% python3 -q
>>> import numpy as np
>>> import numpy.linalg as la
>>> np.set_printoptions(suppress=True, linewidth=100)
>>> tidy = lambda a: np.round(a, 2) + 0
>>> arr = np.load("test12.npy")
>>> arr
array([[0, 0, 0, 1],
       [0, 0, 1, 0],
       [1, 0, 0, 0],
       [0, 1, 0, 0]])
>>> arr @ np.ones(4)
array([1., 1., 1., 1.])
>>> la.matrix_power(arr, 2)
array([[0, 1, 0, 0],
       [1, 0, 0, 0],
       [0, 0, 0, 1],
       [0, 0, 1, 0]])
>>> pr = np.eye(4)[0]
>>> for _ in range(6):
...     pr = pr @ arr
...     print(pr.round(2))
... 
[0. 0. 0. 1.]
[0. 1. 0. 0.]
[0. 0. 1. 0.]
[1. 0. 0. 0.]
[0. 0. 0. 1.]
[0. 1. 0. 0.]
>>> rng = np.random.default_rng(6130)
>>> A2 = arr + rng.integers(-2, 3, (4, 1)) @ rng.integers(-2, 3, (1, 4))
>>> A2
array([[0, 0, 0, 1],
       [0, 0, 1, 0],
       [1, 0, 0, 0],
       [4, 5, 4, 2]])
>>> A2 - arr
array([[0, 0, 0, 0],
       [0, 0, 0, 0],
       [0, 0, 0, 0],
       [4, 4, 4, 2]])
>>> tidy(la.pinv(arr))
array([[0., 0., 1., 0.],
       [0., 0., 0., 1.],
       [0., 1., 0., 0.],
       [1., 0., 0., 0.]])
>>> q, Rm = la.qr(arr)
>>> q @ Rm
array([[0., 0., 0., 1.],
       [0., 0., 1., 0.],
       [1., 0., 0., 0.],
       [0., 1., 0., 0.]])
>>> q
array([[ 0.,  0.,  0., -1.],
       [-0.,  0., -1.,  0.],
       [-1., -0.,  0.,  0.],
       [-0., -1.,  0.,  0.]])
>>> np.trace(q @ q.T)
np.float64(4.0)
>>> q.T @ q
array([[1., 0., 0., 0.],
       [0., 1., 0., 0.],
       [0., 0., 1., 0.],
       [0., 0., 0., 1.]])
>>> abs(Rm[0, 0]), tidy(la.norm(arr[:, 0]))
(np.float64(1.0), np.float64(1.0))
>>> q.shape, Rm.shape
((4, 4), (4, 4))
